% ipython --no-banner

In [1]: import numpy as np

In [2]: from numpy import linalg as LA

In [3]: np.set_printoptions(precision=2, suppress=True, linewidth=100)

In [4]: B = np.array([[2, -2, 0, 1, -1],
   ...:     [-2, -2, 1, 1, -2],
   ...:     [2, -1, 3, -3, 2],
   ...:     [1, 1, 3, 2, 0],
   ...:     [0, 1, 2, 2, 0]])

In [5]: arr = B + B.T

In [6]: print(arr)
[[ 4 -4  2  2 -1]
 [-4 -4  0  2 -1]
 [ 2  0  6  0  4]
 [ 2  2  0  4  2]
 [-1 -1  4  2  0]]

In [7]: # symmetric, so the eigenvalues are real

In [8]: print(np.einsum("ii->", arr))
10

In [9]: print(round(LA.det(arr[::-1]), 2))
2736.0

In [10]: print(LA.eigvals(arr))
[-7.11  9.03  5.31  4.53 -1.77]

In [11]: print(round(LA.det(arr.T), 2))
2736.0

In [12]: print(round(float(LA.det(2 * arr)), 2), np.round(LA.det(arr), 2))
87552.0 2736.0

In [13]: K = np.loadtxt("block6.csv", delimiter=",")

In [14]: print(K)
[[116.  10. -16.  21.]
 [ 10. 103.   7.  -5.]
 [-16.   7. 103.  11.]
 [ 21.  -5.  11.  51.]]

In [15]: # symmetric, so the eigenvalues are real

In [16]: rng = np.random.default_rng(82841)

In [17]: B = K + rng.integers(-2, 3, (4, 3)) @ rng.integers(-2, 3, (3, 4))

In [18]: print(B)
[[113.   6. -15.  18.]
 [ 11. 101.   6.  -4.]
 [-17.   4. 103.  10.]
 [ 23.  -4.  10.  53.]]

In [19]: print(LA.matrix_rank(B - K, tol=1e-8))
2

In [20]: print(np.abs(B - K).sum(axis=1))
[11.  5.  5.  6.]

In [21]: print(K.ravel(order="F"))
[116.  10. -16.  21.  10. 103.   7.  -5. -16.   7. 103.  11.  21.  -5.  11.  51.]

In [22]: print(K.reshape(2, -1))
[[116.  10. -16.  21.  10. 103.   7.  -5.]
 [-16.   7. 103.  11.  21.  -5.  11.  51.]]

In [23]: t3 = K.reshape(4, 2, -1)

In [24]: print(np.einsum("ihd,ihd->ih", t3, t3))
[[13556.   697.]
 [10709.    74.]
 [  305. 10730.]
 [  466.  2722.]]

In [25]: print(t3[:, 0])
[[116.  10.]
 [ 10. 103.]
 [-16.   7.]
 [ 21.  -5.]]

In [26]: print(np.swapaxes(t3, 1, 2)[3])
[[21. 11.]
 [-5. 51.]]

In [27]: print(t3.shape)
(4, 2, 2)

In [28]: print(t3.sum(axis=1))
[[100.  31.]
 [ 17.  98.]
 [ 87.  18.]
 [ 32.  46.]]

In [29]: print(LA.eigvals(K))
[ 39.6  129.59  93.89 109.92]

In [30]: vec = np.ones(4)

In [31]: for _ in range(5):
    ...:     vec = K @ vec
    ...:     vec /= LA.norm(vec)
    ...:     print(round(vec @ K @ vec, 2))
    ...: 
112.61
115.0
117.01
118.94
120.79

In [32]: print(vec)
[0.78 0.55 0.18 0.24]

In [33]: print(round(float(LA.eigvalsh(K)[-1]), 2))
129.59

In [34]: E = np.loadtxt("a.csv", delimiter=",")

In [35]: print(E)
[[-0.47  0.5   1.   -0.96  0.09  0.07 -1.09  0.37 -0.02  0.39]
 [-0.4   1.8   0.    0.1   0.4  -1.4   2.2   0.4   0.6   0.2 ]
 [ 0.6   0.5  -0.2  -0.8  -0.5  -1.8   1.6   0.1   0.4   0.5 ]
 [ 1.4  -3.    1.    0.   -0.4   0.8  -0.2   0.3   0.    1.5 ]
 [-1.8  -0.2  -0.4   0.6  -1.2   0.    0.   -0.4   0.1   0.9 ]
 [ 0.1   0.4   2.    0.3   1.3  -0.2   1.    1.8  -1.   -0.9 ]
 [-0.6   0.5   0.9  -0.9   0.1   0.1  -1.2   0.2   0.    0.4 ]]

In [36]: print(np.argsort(-LA.norm(E, axis=0).round(6), kind="stable")[:3])
[1 6 2]

In [37]: print(round(LA.norm(E, 2) / LA.norm(E), 2))
0.63

In [38]: print(LA.matrix_rank(E, rtol=0.1))
6

In [39]: vec = np.array([2, -1, -1, 1, 0, 1, 2, -2, 0, 0])

In [40]: print(E @ np.ones(10))
[-0.12  3.9   0.4   1.4  -2.4   4.8  -0.5 ]

In [41]: print(E * vec)
[[-0.94 -0.5  -1.   -0.96  0.    0.07 -2.18 -0.74 -0.    0.  ]
 [-0.8  -1.8  -0.    0.1   0.   -1.4   4.4  -0.8   0.    0.  ]
 [ 1.2  -0.5   0.2  -0.8  -0.   -1.8   3.2  -0.2   0.    0.  ]
 [ 2.8   3.   -1.    0.   -0.    0.8  -0.4  -0.6   0.    0.  ]
 [-3.6   0.2   0.4   0.6  -0.    0.    0.    0.8   0.    0.  ]
 [ 0.2  -0.4  -2.    0.3   0.   -0.2   2.   -3.6  -0.   -0.  ]
 [-1.2  -0.5  -0.9  -0.9   0.    0.1  -2.4  -0.4   0.    0.  ]]

In [42]: print(LA.norm(E @ vec) <= LA.norm(E, 2) * LA.norm(vec) + 1e-9)
True

In [43]: M = np.loadtxt("w.csv", delimiter=",")

In [44]: print(M)
[[6. 0. 0. 5. 0. 0. 5. 5.]
 [0. 6. 5. 0. 5. 5. 0. 0.]
 [0. 5. 6. 0. 5. 5. 0. 0.]
 [5. 0. 0. 6. 0. 0. 5. 5.]
 [0. 5. 5. 0. 6. 5. 0. 0.]
 [0. 5. 5. 0. 5. 6. 0. 0.]
 [5. 0. 0. 5. 0. 0. 6. 5.]
 [5. 0. 0. 5. 0. 0. 5. 6.]]

In [45]: # symmetric

In [46]: z = rng.permutation(8)

In [47]: print(z)
[1 6 0 7 3 4 2 5]

In [48]: B = M[z][:, z]

In [49]: print(np.allclose(B, M))
False

In [50]: print(np.sort(np.abs(LA.eigvals(B))))
[ 1.  1.  1.  1.  1.  1. 21. 21.]

In [51]: print(np.trace(B))
48.0

In [52]: print(B)
[[6. 0. 0. 0. 0. 5. 5. 5.]
 [0. 6. 5. 5. 5. 0. 0. 0.]
 [0. 5. 6. 5. 5. 0. 0. 0.]
 [0. 5. 5. 6. 5. 0. 0. 0.]
 [0. 5. 5. 5. 6. 0. 0. 0.]
 [5. 0. 0. 0. 0. 6. 5. 5.]
 [5. 0. 0. 0. 0. 5. 6. 5.]
 [5. 0. 0. 0. 0. 5. 5. 6.]]

In [53]: print(np.round(LA.det(B), 2), round(float(LA.det(M[z])), 2))
441.0 441.0

In [54]: print(LA.matrix_rank(M, rtol=0.1))
2

In [55]: print(np.argsort(-LA.norm(M, axis=0).round(6), kind="stable")[:3])
[0 1 2]

In [56]: print([round(float(x), 2) for x in LA.svd(M, compute_uv=False)[:3]])
[21.0, 21.0, 1.0]

In [57]: print(LA.cond(M) > 100)
False

In [58]: vec = np.array([-1, 1, 0, 0, 2, -2, 0, -1])

In [59]: y = M @ vec

In [60]: print(y)
[-11.   6.   5. -10.   7.   3. -10. -11.]

In [61]: print(np.round(LA.solve(M, y + M[:, 7]), 2) + 0)
[-1.  1.  0.  0.  2. -2.  0.  0.]

In [62]: LA.solve(M, y[:-1])
ValueError: solve1: Input operand 1 has a mismatch in its core dimension 0, with gufunc signature (m,m),(m)->(m) (size 7 is different from 8)


In [63]: print(np.round(LA.solve(M, M[:, 0]), 2) + 0)
[1. 0. 0. 0. 0. 0. 0. 0.]

In [64]: m1 = np.loadtxt("mat.csv", delimiter=",")

In [65]: print(m1)
[[ 2.16  8.57  6.53]
 [-4.46  1.16  0.71]
 [-7.49  2.93 -3.3 ]
 [-6.88 -8.06 -3.63]
 [ 8.21  3.62 10.05]]

In [66]: f = np.array([-2, 0])

In [67]: print(np.correlate(m1[1], m1[0], "full"))
[-29.12 -30.65   4.94   8.59   1.53]

In [68]: P = m1 @ LA.solve(m1.T @ m1, m1.T)

In [69]: print(np.allclose(P @ P, P))
True

In [70]: print(LA.matrix_rank(np.eye(5) - P))
2

In [71]: A = np.loadtxt("x.csv", delimiter=",")

In [72]: print(A)
[[-0.6 -0.5 -0.2  0.4]
 [-0.1  1.6 -1.7 -0.4]
 [-1.4  1.1 -2.  -0.9]
 [ 0.2 -0.9  1.5  2.6]
 [-0.6  0.2 -0.7 -0.2]
 [-2.   2.1  0.   1.5]
 [-0.8  1.9  1.7  0. ]
 [ 0.9  1.2  0.2 -0.4]
 [ 0.4  0.2 -0.2 -0.2]
 [-0.2  0.1  1.3  0.2]
 [-0.5  0.8  1.8 -0.7]
 [-0.8 -0.6 -0.6 -0.1]
 [-0.5  0.9 -0.9 -0.2]
 [ 0.8  2.4  0.3 -0.2]
 [ 1.6  1.6 -0.5  0.2]
 [ 1.5 -0.8 -0.4  0.4]
 [-1.3  2.3  0.5  0.9]
 [ 0.5 -1.1 -1.2 -1. ]
 [ 0.3  1.1 -1.7 -1.4]
 [ 0.7  0.8 -0.6  0.4]
 [ 0.8 -0.1  0.  -0.7]
 [ 0.8 -0.5 -0.3  1.3]
 [ 1.4  0.6 -0.7 -2.3]
 [ 0.6 -0.2 -1.   2.7]
 [ 0.   0.7 -0.2  0.3]
 [-0.6 -1.3 -1.4 -0.9]
 [-0.5 -0.4  0.9  0.5]
 [-0.6 -0.3  0.8  0.8]
 [ 1.2  0.9 -3.9 -0.6]
 [-1.1 -0.5 -0.3  0.6]
 [-0.7  1.8  0.7  0.5]
 [-2.  -0.2 -1.3 -0.1]
 [-0.1  0.9  0.9  0.6]
 [-1.7 -0.3 -0.3  0.5]
 [ 1.1 -1.7 -0.6  1.5]
 [-0.5  0.6 -0.5  0.8]
 [ 0.9  0.2 -0.1  0.4]
 [ 0.7  1.1  0.7 -0.5]
 [ 0.1 -0.8  0.3 -0.8]
 [ 3.4  0.5  2.4  1.3]]

In [73]: Xs = A - A.mean(axis=0)

In [74]: U, sv, VT = LA.svd(Xs, full_matrices=False)

In [75]: print(np.round(Xs.mean(axis=0), 2) + 0)
[0. 0. 0. 0.]

In [76]: print(sv)
[7.95 6.92 6.55 4.96]

In [77]: print((np.sign(U[:, 0]) == np.sign(U[0, 0])).astype(int))
[1 0 0 1 0 1 1 1 0 1 1 0 0 1 0 1 1 0 0 0 0 1 0 1 1 0 1 1 0 0 1 0 1 0 1 0 1 1 0 1]

In [78]: print(np.abs(VT[-1]))
[0.17 0.41 0.48 0.75]

In [79]: print(np.abs(VT[0]).argmax())
2

In [80]: mat = np.array([[1, 2, 2, 2, 1, 1, 2, 2],
    ...:     [2, 1, 2, 0, 1, 1, 0, 1],
    ...:     [0, 0, 1, 2, 1, 1, 1, 1],
    ...:     [0, 0, 0, 0, 1, 2, 2, 2],
    ...:     [0, 0, 0, 0, 1, 0, 1, 2],
    ...:     [2, 0, 1, 0, 2, 0, 0, 0],
    ...:     [0, 1, 2, 2, 2, 2, 1, 0],
    ...:     [2, 1, 1, 2, 0, 2, 1, 1]])

In [81]: print(mat)
[[1 2 2 2 1 1 2 2]
 [2 1 2 0 1 1 0 1]
 [0 0 1 2 1 1 1 1]
 [0 0 0 0 1 2 2 2]
 [0 0 0 0 1 0 1 2]
 [2 0 1 0 2 0 0 0]
 [0 1 2 2 2 2 1 0]
 [2 1 1 2 0 2 1 1]]

In [82]: vec = np.array([0, 0, 3, 0, 0, 0, 1, 1])

In [83]: y = mat @ vec

In [84]: beta, lr = np.zeros(8), 1 / LA.norm(mat, 2) ** 2

In [85]: for i in range(8):
    ...:     beta -= lr * mat.T @ (mat @ beta - y)
    ...:     if i % 2 == 0: print(i, round(LA.norm(mat @ beta - y), 2))
    ...: 
0 2.8
2 2.55
4 2.34
6 2.17

In [86]: print(beta)
[0.51 0.69 1.07 0.6  0.74 0.51 0.58 0.78]

In [87]: print(round(float(LA.cond(mat)), 2))
31.61

In [88]: print(round(LA.norm(mat[0] - mat[1]), 2))
3.32

In [89]: print(mat[0] @ mat[1])
12

In [90]: print(round(float(LA.norm(mat, "nuc")), 2))
21.75

In [91]: print(LA.norm(mat, axis=0))
[3.61 2.65 3.87 4.   3.61 3.87 3.46 3.87]

In [92]: print(LA.norm(mat, axis=1))
[4.8  3.46 3.   3.61 2.45 3.   4.24 4.  ]

In [93]: LA.norm(mat, axis=2)
AxisError: axis 2 is out of bounds for array of dimension 2


In [94]: print(LA.norm(mat, axis=1).argmax())
0

In [95]: print(round(LA.norm(mat) ** 2 / LA.norm(mat, 2) ** 2, 2))
1.45

In [96]: print(round(LA.norm(mat, 1), 2), round(float(LA.norm(mat, np.inf)), 2))
9.0 13.0

In [97]: print(np.allclose(mat @ mat.T, mat.T @ mat))
False

In [98]: print(np.sort(np.abs(LA.eigvals(mat))))
[1.13 1.13 1.26 1.26 1.84 2.02 2.02 7.8 ]

In [99]: print(LA.matrix_power(mat, 4))
[[665 456 845 840 928 910 843 916]
 [450 298 561 550 613 609 545 585]
 [306 210 390 384 435 418 393 429]
 [338 233 428 436 460 471 421 455]
 [220 151 280 276 305 293 272 296]
 [280 178 342 326 383 365 331 355]
 [396 270 499 496 551 554 505 545]
 [542 369 688 682 753 746 684 744]]

In [100]: mat.inv()
AttributeError: 'numpy.ndarray' object has no attribute 'inv'


In [101]: print((mat + mat.T) / 2)
[[1.  2.  1.  1.  0.5 1.5 1.  2. ]
 [2.  1.  1.  0.  0.5 0.5 0.5 1. ]
 [1.  1.  1.  1.  0.5 1.  1.5 1. ]
 [1.  0.  1.  0.  0.5 1.  2.  2. ]
 [0.5 0.5 0.5 0.5 1.  1.  1.5 1. ]
 [1.5 0.5 1.  1.  1.  0.  1.  1. ]
 [1.  0.5 1.5 2.  1.5 1.  1.  0.5]
 [2.  1.  1.  2.  1.  1.  0.5 1. ]]

In [102]: print(round(LA.det(mat), 2))
-120.0

In [103]: print((mat - mat.T) / 2)
[[ 0.   0.   1.   1.   0.5 -0.5  1.   0. ]
 [ 0.   0.   1.   0.   0.5  0.5 -0.5  0. ]
 [-1.  -1.   0.   1.   0.5  0.  -0.5  0. ]
 [-1.   0.  -1.   0.   0.5  1.   0.   0. ]
 [-0.5 -0.5 -0.5 -0.5  0.  -1.  -0.5  1. ]
 [ 0.5 -0.5  0.  -1.   1.   0.  -1.  -1. ]
 [-1.   0.5  0.5  0.   0.5  1.   0.  -0.5]
 [ 0.   0.   0.   0.  -1.   1.   0.5  0. ]]

In [104]: t = np.radians(135)

In [105]: R = np.eye(8)

In [106]: R[3, 3] = R[7, 7] = np.cos(t)

In [107]: R[3, 7], R[7, 3] = -np.sin(t), np.sin(t)

In [108]: print(R)
[[ 1.    0.    0.    0.    0.    0.    0.    0.  ]
 [ 0.    1.    0.    0.    0.    0.    0.    0.  ]
 [ 0.    0.    1.    0.    0.    0.    0.    0.  ]
 [ 0.    0.    0.   -0.71  0.    0.    0.   -0.71]
 [ 0.    0.    0.    0.    1.    0.    0.    0.  ]
 [ 0.    0.    0.    0.    0.    1.    0.    0.  ]
 [ 0.    0.    0.    0.    0.    0.    1.    0.  ]
 [ 0.    0.    0.    0.71  0.    0.    0.   -0.71]]

In [109]: B = mat @ R.T

In [110]: print(round(LA.det(R), 2), round(np.trace(R), 2))
1.0 4.59

In [111]: print(LA.svd(mat, compute_uv=False), LA.svd(B, compute_uv=False))
[8.54 3.54 2.93 2.4  1.87 1.4  0.8  0.27] [8.54 3.54 2.93 2.4  1.87 1.4  0.8  0.27]

In [112]: W0 = np.loadtxt("test5.csv", delimiter=",")

In [113]: print(W0)
[[ 0.  0.  0.  1.  0.  0.  0.]
 [ 0.  0.  0.  0.  0. -1.  0.]
 [ 0.  0.  3.  0.  3.  0.  0.]
 [ 0.  0.  0.  0.  0.  0.  0.]
 [ 0.  0.  0.  0.  0.  2. -2.]
 [ 3.  0.  1.  0.  0. -1.  0.]
 [-2.  0.  0.  0.  0.  0.  0.]
 [ 0. -2.  0.  0.  0.  0.  0.]
 [ 0.  0. -1.  0.  0.  0.  2.]
 [ 0.  0.  0.  0.  0. -1.  0.]]

In [114]: # rows 1 and 9 are equal

In [115]: C2 = mat.T @ mat

In [116]: print(LA.matrix_rank(C2))
8

In [117]: print(LA.svd(mat, compute_uv=False) ** 2)
[72.99 12.54  8.56  5.76  3.48  1.95  0.64  0.07]

In [118]: print(np.diag(C2))
[13  7 15 16 13 15 12 15]

In [119]: vec = np.array([2, -4, -5, 1, 5, 4, 1])

In [120]: y = W0 @ vec

In [121]: print(y)
[ 1. -4.  0.  0.  6. -3. -4.  8.  7. -4.]

In [122]: LA.solve(W0, y)
LinAlgError: Last 2 dimensions of the array must be square


In [123]: print(np.round(LA.pinv(W0) @ W0, 2) + 0)
[[1. 0. 0. 0. 0. 0. 0.]
 [0. 1. 0. 0. 0. 0. 0.]
 [0. 0. 1. 0. 0. 0. 0.]
 [0. 0. 0. 1. 0. 0. 0.]
 [0. 0. 0. 0. 1. 0. 0.]
 [0. 0. 0. 0. 0. 1. 0.]
 [0. 0. 0. 0. 0. 0. 1.]]

In [124]: print(LA.solve(W0.T @ W0, W0.T @ y))
[ 2. -4. -5.  1.  5.  4.  1.]

In [125]: y = y + 0.1 * rng.normal(size=10)

In [126]: print(y)
[ 1.08 -3.89 -0.07  0.03  6.1  -3.2  -3.89  8.05  7.02 -3.99]

In [127]: beta, *_ = LA.lstsq(W0, y)

In [128]: print([round(float(LA.norm(LA.solve(W0.T @ W0 + lam * np.eye(7), W0.T @ y))), 2) for lam in (0, 1, 10, 100)])
[9.53, 5.84, 1.99, 0.28]

In [129]: print(np.round(LA.norm(y - W0 @ beta), 2))
0.1

In [130]: print(np.round(W0.T @ (y - W0 @ beta), 2) + 0)
[0. 0. 0. 0. 0. 0. 0.]

In [131]: print(beta)
[ 1.96 -4.02 -5.17  1.08  5.14  3.96  0.92]
